>>> import numpy as np
>>> np.set_printoptions(precision=1, suppress=True, linewidth=200)
>>> rnd = lambda a: np.round(a, 1) + 0
>>> M = np.load("data.npy")
>>> print(M)
[[ 7 -1 -6]
 [-6  7 -1]
 [-1 -6  7]]
>>> # null space of dimension 1
>>> rng = np.random.default_rng(84)
>>> other = M + rng.integers(-2, 3, (3, 2)) @ rng.integers(-2, 3, (2, 3))
>>> print(other)
[[ 6  0 -6]
 [-8  1  3]
 [-2 -7  8]]
>>> print(np.linalg.matrix_rank(other - M, tol=1e-8))
2
>>> print(np.abs(other - M).sum(axis=1))
[ 2 12  3]
>>> print(rnd(np.linalg.svd(other - M, compute_uv=False)))
[7.7 1.5 0. ]
>>> print(other - M)
[[-1  1  0]
 [-2 -6  4]
 [-1 -1  1]]
>>> def softmax(z):
...     e = np.exp(z - z.max(axis=-1, keepdims=True))
...     return e / e.sum(axis=-1, keepdims=True)
... 
>>> print(rnd(softmax(10 * other[2])))
[0. 0. 1.]
>>> att = other @ other.T / np.sqrt(3)
>>> print(rnd(softmax(att + np.triu(np.full(att.shape, -np.inf), 1))))
[[1. 0. 0.]
 [0. 1. 0.]
 [0. 0. 1.]]
>>> P = np.triu(np.array([[1, 1, 0], [1, 1, 0], [1, 1, 2]]), 1) + np.eye(3)
>>> other = P @ M @ np.linalg.inv(P)
>>> print(rnd(np.linalg.det(other)))
0.0
>>> print(np.trace(other), np.trace(M))
21.0 21
>>> mat = np.load("layer11.npy")
>>> print(mat)
[[-1.3  2.3 -0.7]
 [-0.6  1.7 -0.1]
 [-1.4  3.7 -1.1]
 [-0.2 -0.4 -0.2]
 [-1.7  5.4 -0.5]
 [-3.1  9.3 -1.1]
 [-0.5  1.2 -0.4]
 [-0.8  3.3 -1.2]
 [-1.   1.8  0. ]
 [-3.   8.9 -1.6]
 [-1.7  3.8 -0.5]
 [-1.5  3.5 -0.6]
 [ 0.4 -0.3 -0.5]
 [-0.8  1.6 -0.5]
 [-2.   5.6 -0.8]
 [-2.7  8.9 -1. ]
 [-0.6 -0.5  0.3]
 [-1.2  3.8 -0.4]
 [-0.9  1.8 -0.2]
 [ 0.3  0.2  0. ]
 [-0.8  1.7 -0.1]
 [-1.6  5.3 -1.2]
 [-2.8  9.1 -1.6]
 [-2.5  6.8 -0.6]
 [-1.2  4.1 -0.7]
 [-3.3  7.  -1.1]]
>>> other = np.c_[mat[:, :1] @ np.array([[-5]]), np.array([2, 2, 2, 3, 0, 0, 1, 0, 3, 2, 2, 0, 0, 3, 0, 3, 3, 3, 3, 0, 0, 3, 2, 0, 1, 1])]
>>> print(other)
[[ 6.5  2. ]
 [ 3.   2. ]
 [ 7.   2. ]
 [ 1.   3. ]
 [ 8.5  0. ]
 [15.5  0. ]
 [ 2.5  1. ]
 [ 4.   0. ]
 [ 5.   3. ]
 [15.   2. ]
 [ 8.5  2. ]
 [ 7.5  0. ]
 [-2.   0. ]
 [ 4.   3. ]
 [10.   0. ]
 [13.5  3. ]
 [ 3.   3. ]
 [ 6.   3. ]
 [ 4.5  3. ]
 [-1.5  0. ]
 [ 4.   0. ]
 [ 8.   3. ]
 [14.   2. ]
 [12.5  0. ]
 [ 6.   1. ]
 [16.5  1. ]]
>>> print(np.linalg.matrix_rank(other))
2
>>> print(rnd(np.linalg.norm(np.linalg.qr(mat)[0].T @ other, axis=0) ** 2 / ((other ** 2).sum(axis=0) + 1e-12)))
[1.  0.5]
>>> x0 = np.array([-2, -3, -2])
>>> y = mat @ x0
>>> try:
...     np.linalg.solve(mat, y)
... except np.linalg.LinAlgError as e:
...     print("failed:", e)
... 
failed: Last 2 dimensions of the array must be square
>>> print(rnd(np.linalg.pinv(mat) @ mat))
[[1. 0. 0.]
 [0. 1. 0.]
 [0. 0. 1.]]
>>> print(rnd(np.linalg.solve(mat.T @ mat, mat.T @ y)))
[-2. -3. -2.]
>>> y = y + 0.3 * rng.normal(size=26)
>>> print(rnd(y))
[ -3.   -3.5  -6.1   1.7 -11.5 -19.5  -2.   -6.2  -3.8 -17.2  -7.3  -6.3   0.6  -2.3 -10.7 -19.7   2.1  -8.4  -2.9  -0.6  -2.8 -10.8 -18.3 -14.8  -8.9 -12.1]
>>> c, *_ = np.linalg.lstsq(mat, y)
>>> print(rnd(mat.T @ (y - mat @ c)))
[0. 0. 0.]
>>> d = np.linalg.norm(mat[:, None] - mat[None], axis=-1)
>>> print(d.mean(axis=1).argmax())
5
>>> print(np.unravel_index(d.round(6).argmax(), d.shape))
(np.int64(5), np.int64(12))
>>> print(np.flatnonzero(d[2] < d.mean() / 2))
[ 0  2  4  7 10 11 17 21 24]
>>> print(rnd(d[:5, :5]))
[[0.  1.1 1.5 3.  3.1]
 [1.1 0.  2.4 2.1 3.9]
 [1.5 2.4 0.  4.4 1.8]
 [3.  2.1 4.4 0.  6. ]
 [3.1 3.9 1.8 6.  0. ]]
>>> print(np.allclose(M @ M.T, M.T @ M))
True
>>> print(M @ (-1.0) ** np.arange(3))
[  2. -14.  12.]
>>> print(M @ np.ones(3))
[0. 0. 0.]
>>> print((M @ M)[0])
[ 61  22 -83]
>>> print(rnd(np.sort(np.abs(np.fft.fft(M[0])))), rnd(np.sort(np.linalg.svd(M, compute_uv=False))))
[ 0.  11.4 11.4] [ 0.  11.4 11.4]
>>> lab = mat[:, 2] > np.median(mat[:, 2])
>>> u = mat[lab].mean(axis=0) - mat[~lab].mean(axis=0)
>>> print(np.argsort(-np.abs(u).round(6), kind="stable"))
[1 0 2]
>>> print(rnd((((mat - mat.mean(axis=0)) @ u > 0) == lab).mean()))
0.8
>>> feats = np.load("test6.npy")
>>> print(feats)
[[-0.3  1.  -0.5]
 [-0.2  1.  -0.5]
 [ 1.6  0.   1.5]
 [-1.  -1.9 -0.9]]
>>> Uu, sig, VT = np.linalg.svd(feats, full_matrices=False)
>>> print(rnd(Uu.T @ feats @ VT.T))
[[2.8 0.  0. ]
 [0.  2.2 0. ]
 [0.  0.  0.2]]
>>> print(rnd(VT @ VT.T))
[[1. 0. 0.]
 [0. 1. 0.]
 [0. 0. 1.]]
>>> print(np.allclose(Uu * sig @ VT, feats))
True
>>> print(np.abs(Uu[:, 0]).round(6).argmax())
3
>>> print(rnd(np.sqrt((sig ** 2).sum())), rnd(np.linalg.norm(feats)))
3.6 3.6
>>> print(rnd(np.cumsum(sig ** 2) / np.sum(sig ** 2)))
[0.6 1.  1. ]
>>> other = np.c_[feats[:, :1] @ np.array([[-2]]), np.array([0, 1, 2, 0])]
>>> print(other)
[[ 0.6  0. ]
 [ 0.4  1. ]
 [-3.2  2. ]
 [ 2.   0. ]]
>>> print(rnd(np.linalg.norm(np.linalg.qr(feats)[0].T @ other, axis=0) ** 2 / ((other ** 2).sum(axis=0) + 1e-12)))
[1. 1.]
>>> print(rnd(np.linalg.norm(other - feats @ np.linalg.lstsq(feats, other)[0], axis=0)))
[0.  0.2]
>>> m1 = np.loadtxt("w.csv", delimiter=",")
>>> print(m1)
[[ 4.  4.  4.  4.]
 [ 4.  8.  8.  8.]
 [ 4.  8. 12. 12.]
 [ 4.  8. 12. 16.]]
>>> ev, V = np.linalg.eig(m1)
>>> print(rnd(ev))
[33.2  4.   1.7  1.1]
>>> print(rnd(np.sort(np.linalg.eigvals(m1 @ m1))))
[   1.3    2.9   16.  1099.8]
>>> X = np.array([[3, 4, 5, 6], [7, 8, 9, 10], [11, 12, 13, 14]])
>>> Uu, sig, VT = np.linalg.svd(X)
>>> print(np.argmax(sig[:-1] / (sig[1:] + 1e-6)) + 1)
2
>>> other = Uu[:, :2] @ np.diag(sig[:2]) @ VT[:2]
>>> print(rnd(np.linalg.norm(X - other, 2)), rnd(sig[2]))
0.0 0.0
>>> print(rnd(np.linalg.norm(X, 2)))
31.8
>>> print(X[2] @ X[0])
230
>>> print(rnd(np.linalg.norm(X, axis=1)))
[ 9.3 17.1 25.1]
>>> print(rnd(np.linalg.norm(X, axis=0)))
[13.4 15.  16.6 18.2]
>>> W1 = np.array([[3, 3, 1, 1, 4, 1],
...     [5, 5, 1, 2, 1, 2],
...     [3, 0, 3, 1, 4, 1],
...     [3, 5, 0, 1, 5, 2]])
>>> c = np.array([4, 2, 1, 5, -3, 5])
>>> hid = np.maximum(X @ W1 + c, 0)
>>> print(hid)
[[ 66  61  23  27  63  33]
 [122 113  43  47 119  57]
 [178 165  63  67 175  81]]
>>> C = np.array([[-1, -5, 3],
...     [6, -9, 6],
...     [9, -9, -9],
...     [-6, -4, -6],
...     [-2, -4, -4],
...     [3, 1, -3]])
>>> print(W1 @ C)
[[ 13 -70  -7]
 [ 26 -89  14]
 [ 13 -61 -43]
 [ 17 -82   7]]
>>> print(hid @ C)
[[  318 -1413  -156]
 [  594 -2621  -272]
 [  870 -3829  -388]]
>>> K = np.load("out7.npy")
>>> print(K)
[[-3  1  3]
 [ 1 -1 -2]
 [-3  0 -2]]
>>> other = np.array([[5, -1, -1], [-1, 2, 2]])
>>> C = np.kron(other, K)
>>> print(C.shape)
(6, 9)
>>> lab = rng.permutation(3)
>>> print(lab)
[1 2 0]
>>> other = K[lab][:, lab]
>>> print(np.allclose(other, K))
False
>>> other = K / np.linalg.norm(K, axis=1, keepdims=True)
>>> cov = other @ other.T
>>> print(rnd(np.linalg.norm(other, axis=1)))
[1. 1. 1.]
>>> print(rnd(np.degrees(np.arccos(np.clip(cov[2, 1], -1, 1)))))
83.5
>>> print((cov - 2 * np.eye(3)).round(6).argmax(axis=1))
[2 2 0]
>>> print((np.abs(cov) > 0.9).astype(int))
[[1 1 0]
 [1 1 0]
 [0 0 1]]
